% python3 -q
>>> import numpy as np
>>> from numpy import linalg as LA
>>> np.set_printoptions(precision=3, suppress=True, linewidth=200, sign=" ")
>>> rd = lambda a: np.round(a, 3) + 0
>>> ang = np.deg2rad(180)
>>> E = np.eye(6)
>>> E[np.ix_([2, 3], [2, 3])] = [[np.cos(ang), -np.sin(ang)], [np.sin(ang), np.cos(ang)]]
>>> print(rd(E))
[[ 1.  0.  0.  0.  0.  0.]
 [ 0.  1.  0.  0.  0.  0.]
 [ 0.  0. -1.  0.  0.  0.]
 [ 0.  0.  0. -1.  0.  0.]
 [ 0.  0.  0.  0.  1.  0.]
 [ 0.  0.  0.  0.  0.  1.]]
>>> mat = np.load("sample0.npy")
>>> print(mat)
[[ 8. -8.  9.  0.  0.  0.]
 [ 7.  1. -1.  0.  0.  0.]
 [-3.  6. -7.  0.  0.  0.]
 [ 0.  0.  0. -2. -2. -1.]
 [ 0.  0.  0. -2.  0.  0.]
 [ 0.  0.  0. -1. -1.  2.]]
>>> # 2 blocks once reordered
>>> C2 = mat.T @ mat
>>> C2
array([[ 122.,  -75.,   86.,    0.,    0.,    0.],
       [ -75.,  101., -115.,    0.,    0.,    0.],
       [  86., -115.,  131.,    0.,    0.,    0.],
       [   0.,    0.,    0.,    9.,    5.,    0.],
       [   0.,    0.,    0.,    5.,    5.,    0.],
       [   0.,    0.,    0.,    0.,    0.,    5.]])
>>> np.diag(C2)
array([ 122.,  101.,  131.,    9.,    5.,    5.])
>>> np.trace(C2), (mat ** 2).sum()
(np.float64(373.0), np.float64(373.0))
>>> other = C2 / np.sqrt((C2 ** 2).mean(axis=1, keepdims=True))
>>> LA.matrix_rank(C2 - C2.mean(axis=1, keepdims=True))
np.int64(5)
>>> LA.matrix_rank(other) == LA.matrix_rank(C2)
np.True_
>>> m1 = np.array([[-1.7, -5.0, -1.0, 1.0, -3.0, 4.0, -2.0],
...     [2.0, 3.3, 0.0, -4.0, -1.0, -1.0, -2.0],
...     [2.0, -1.0, 5.3, 3.0, -4.0, -4.0, 5.0],
...     [-4.0, -3.0, -5.0, 1.3, 1.0, -2.0, 1.0],
...     [-2.0, 0.0, -5.0, -2.0, 3.3, -5.0, -5.0],
...     [-4.0, -3.0, 4.0, 2.0, 4.0, -3.7, -2.0],
...     [-2.0, -5.0, -1.0, 1.0, -3.0, 4.0, -1.7]])
>>> np.argsort(-LA.norm(m1, axis=0).round(6), kind="stable")[:3]
array([ 2,  5,  1])
>>> [round(float(x), 3) for x in LA.svd(m1, compute_uv=False)[:3]]
[13.052, 11.903, 10.334]
>>> LA.cond(m1) > 100
np.True_
>>> print(rd(np.abs(LA.svd(m1)[2][-1])))
[ 0.449  0.595  0.003  0.489  0.364  0.016  0.269]
